$ python3 -q
>>> import numpy as np
>>> from numpy import linalg as LA
>>> np.set_printoptions(suppress=True, linewidth=160)
>>> J = np.loadtxt("layer3.csv", delimiter=",")
>>> J.round(2)
array([[ 0.95,  0.05,  0.16,  0.27,  0.05],
       [ 0.05,  0.95, -0.16, -0.27, -0.05],
       [ 0.16, -0.16,  0.51, -0.81, -0.16],
       [ 0.27, -0.27, -0.81, -0.35, -0.27],
       [ 0.05, -0.05, -0.16, -0.27,  0.95]])
>>> # orthonormal columns
>>> round(J[:, 0] @ J[:, 1], 2)
np.float64(-0.0)
>>> np.round(J @ J.T, 2) + 0
array([[1., 0., 0., 0., 0.],
       [0., 1., 0., 0., 0.],
       [0., 0., 1., 0., 0.],
       [0., 0., 0., 1., 0.],
       [0., 0., 0., 0., 1.]])
>>> np.round(LA.svd(J, compute_uv=False), 2)
array([1., 1., 1., 1., 1.])
>>> np.round(LA.pinv(J), 2)
array([[ 0.95,  0.05,  0.16,  0.27,  0.05],
       [ 0.05,  0.95, -0.16, -0.27, -0.05],
       [ 0.16, -0.16,  0.51, -0.81, -0.16],
       [ 0.27, -0.27, -0.81, -0.35, -0.27],
       [ 0.05, -0.05, -0.16, -0.27,  0.95]])
>>> round(LA.norm(J, "nuc"), 2)
np.float64(5.0)
>>> np.round(LA.norm(J, axis=0), 2)
array([1., 1., 1., 1., 1.])
>>> round(float(LA.norm(J, 1)), 2), round(float(LA.norm(J, np.inf)), 2)
(1.97, 1.97)
>>> round(LA.norm(J[3] - J[1]), 2)
np.float64(1.41)
>>> round(LA.norm(J, 2), 2)
np.float64(1.0)
>>> np.round(LA.norm(J[3], 1), 2), round(float(LA.norm(J[3], np.inf)), 2)
(np.float64(1.97), 0.81)
